$ python -q
>>> import numpy as np
>>> np.set_printoptions(precision=3, suppress=True, linewidth=140, sign=" ")
>>> W0 = np.load("run11.npy")
>>> W0
array([[ 1,  0,  0,  1,  0,  0,  0,  0,  0,  0, -2,  0, -2],
       [ 0, -1,  0,  0,  0,  0,  0,  0, -1, -3,  0,  0,  0],
       [ 0,  0,  3,  0, -3,  0,  0,  0,  0,  0,  0, -3,  0],
       [ 1,  0,  0, -2,  0,  0,  0,  0,  0,  0,  3,  0,  2],
       [ 0,  0,  1,  0, -3,  0,  2,  0,  0,  0,  0, -3,  0],
       [-2,  0,  0,  0,  0, -1,  0,  0,  0,  0,  0,  0,  2],
       [ 0,  0, -3,  0, -1,  0, -1,  0,  0,  0,  0,  1,  0],
       [ 0, -1,  0,  0,  0,  0,  0, -2, -2,  3,  0,  0,  0],
       [ 0, -3,  0,  0,  0,  0,  0, -1,  3,  2,  0,  0,  0],
       [ 0,  1,  0,  0,  0,  0,  0,  2,  1,  2,  0,  0,  0],
       [ 1,  0,  0,  2,  0,  1,  0,  0,  0,  0, -1,  0, -2],
       [ 0,  0, -2,  0,  2,  0,  0,  0,  0,  0,  0, -1,  0],
       [-1,  0,  0, -2,  0, -3,  0,  0,  0,  0, -2,  0,  2]])
>>> blk = np.stack([W0, -1 * W0, W0[::-1]])
>>> np.linalg.norm(blk, axis=(1, 2))
array([ 14.248,  14.248,  14.248])
>>> np.linalg.matrix_rank(blk.reshape(3, -1))
np.int64(2)
>>> Q, evecs = np.linalg.qr(W0[:, :10])[0], np.linalg.qr(W0[:, 10:])[0]
>>> sv = np.linalg.svd(Q.T @ evecs, compute_uv=False)
>>> np.degrees(np.arccos(sv.clip(0, 1)))
array([  1.126,  18.35 ,  33.928])
>>> round(np.linalg.norm(Q @ Q.T - evecs @ evecs.T, 2), 3)
np.float64(1.0)
>>> print(sv)
[ 1.     0.949  0.83 ]
>>> m1 = np.load("layer5.npy")
>>> m1
array([[ 0.638, -0.362, -0.362,  0.072, -0.217, -0.072, -0.072,  0.072,  0.507, -0.072],
       [-0.362,  0.638, -0.362,  0.072, -0.217, -0.072, -0.072,  0.072,  0.507, -0.072],
       [-0.362, -0.362,  0.638,  0.072, -0.217, -0.072, -0.072,  0.072,  0.507, -0.072],
       [ 0.072,  0.072,  0.072,  0.986,  0.043,  0.014,  0.014, -0.014, -0.101,  0.014],
       [-0.217, -0.217, -0.217,  0.043,  0.87 , -0.043, -0.043,  0.043,  0.304, -0.043],
       [-0.072, -0.072, -0.072,  0.014, -0.043,  0.986, -0.014,  0.014,  0.101, -0.014],
       [-0.072, -0.072, -0.072,  0.014, -0.043, -0.014,  0.986,  0.014,  0.101, -0.014],
       [ 0.072,  0.072,  0.072, -0.014,  0.043,  0.014,  0.014,  0.986, -0.101,  0.014],
       [ 0.507,  0.507,  0.507, -0.101,  0.304,  0.101,  0.101, -0.101,  0.29 ,  0.101],
       [-0.072, -0.072, -0.072,  0.014, -0.043, -0.014, -0.014,  0.014,  0.101,  0.986]])
>>> u, r1 = m1[9], m1[2]
>>> print(round(u @ r1, 3))
0.0
>>> p = (u @ r1) / (u @ u) * u
>>> np.round(np.linalg.norm(u + r1) ** 2 + np.linalg.norm(u - r1) ** 2, 3)
np.float64(4.0)
>>> np.linalg.matrix_rank(np.outer(u, r1))
np.int64(1)
>>> w, evecs = np.linalg.eigh(m1)
>>> x = np.array([8, 6, -1, -6, 6, -9, -7, -9, 4, 9])
>>> np.round(evecs * np.abs(w) @ evecs.T, 3) + 0
array([[ 1.,  0.,  0.,  0.,  0.,  0.,  0.,  0.,  0.,  0.],
       [ 0.,  1.,  0.,  0.,  0.,  0.,  0.,  0.,  0.,  0.],
       [ 0.,  0.,  1.,  0.,  0.,  0.,  0.,  0.,  0.,  0.],
       [ 0.,  0.,  0.,  1.,  0.,  0.,  0.,  0.,  0.,  0.],
       [ 0.,  0.,  0.,  0.,  1.,  0.,  0.,  0.,  0.,  0.],
       [ 0.,  0.,  0.,  0.,  0.,  1.,  0.,  0.,  0.,  0.],
       [ 0.,  0.,  0.,  0.,  0.,  0.,  1.,  0.,  0.,  0.],
       [ 0.,  0.,  0.,  0.,  0.,  0.,  0.,  1.,  0.,  0.],
       [ 0.,  0.,  0.,  0.,  0.,  0.,  0.,  0.,  1.,  0.],
       [ 0.,  0.,  0.,  0.,  0.,  0.,  0.,  0.,  0.,  1.]])
>>> np.round(np.abs(m1).sum(axis=1).max(), 3), np.round(np.abs(w).max(), 3)
(np.float64(2.623), np.float64(1.0))
>>> rng = np.random.default_rng(96)
>>> t = np.sort(rng.uniform(-2, 2, 28))
>>> F = np.c_[t, t ** 2, t ** 3] @ np.array([[1, 2, 1, 3, 3], [2, 0, 1, 1, 1], [0, 0, 3, 1, 3]])
>>> print(F)
[[  5.675  -3.906 -20.484  -9.493 -24.39 ]
 [  4.994  -3.7   -17.42   -8.458 -21.119]
 [  4.777  -3.631 -16.471  -8.134 -20.102]
 [  3.68   -3.258 -11.949  -6.558 -15.207]
 [  2.77   -2.906  -8.547  -5.316 -11.454]
 [  2.396  -2.745  -7.249  -4.821  -9.994]
 [  1.919  -2.522  -5.684  -4.197  -8.206]
 [  1.219  -2.139  -3.597  -3.289  -5.737]
 [  0.296  -1.417  -1.274  -1.98   -2.691]
 [ -0.114  -0.65   -0.322  -0.903  -0.972]
 [ -0.117  -0.375  -0.172  -0.534  -0.547]
 [ -0.105  -0.3    -0.138  -0.432  -0.438]
 [ -0.074  -0.182  -0.085  -0.266  -0.267]
 [ -0.037  -0.082  -0.039  -0.121  -0.121]
 [  0.16    0.255   0.15    0.401   0.405]
 [  0.268   0.386   0.252   0.624   0.639]
 [  0.34    0.465   0.324   0.764   0.789]
 [  0.731   0.809   0.766   1.442   1.575]
 [  1.481   1.292   1.873   2.625   3.165]
 [  1.834   1.479   2.501   3.171   3.98 ]
 [  2.597   1.833   4.068   4.361   5.901]
 [  2.686   1.871   4.267   4.501   6.139]
 [  4.434   2.519   8.844   7.365  11.363]
 [  5.025   2.709  10.647   8.385  13.356]
 [  6.991   3.272  17.455  11.966  20.727]
 [  7.901   3.507  20.995  13.723  24.502]
 [  7.915   3.51   21.049  13.75   24.559]
 [  8.653   3.69   24.092  15.22   27.782]]
>>> idx = F[:, 2] > np.median(F[:, 2])
>>> u = F[idx].mean(axis=0) - F[~idx].mean(axis=0)
>>> print(np.argsort(-np.abs(u).round(6), kind="stable"))
[ 4  2  3  1  0]
>>> idx.astype(int)
array([ 0,  0,  0,  0,  0,  0,  0,  0,  0,  0,  0,  0,  0,  0,  1,  1,  1,  1,  1,  1,  1,  1,  1,  1,  1,  1,  1,  1])
>>> round(float((((F - F.mean(axis=0)) @ u > 0) == idx).mean()), 3)
0.893
>>> dist = np.linalg.norm(F[:, None] - F[None], axis=-1)
>>> print(dist[:5, :5])
[[  0.      4.655   6.101  13.046  18.35 ]
 [  4.655   0.      1.446   8.392  13.696]
 [  6.101   1.446   0.      6.946  12.25 ]
 [ 13.046   8.392   6.946   0.      5.305]
 [ 18.35   13.696  12.25    5.305   0.   ]]
>>> print(np.flatnonzero(dist[19] < dist.mean() / 2))
[  8   9  10  11  12  13  14  15  16  17  18  19  20  21]
>>> np.linalg.matrix_rank(dist ** 2)
np.int64(5)
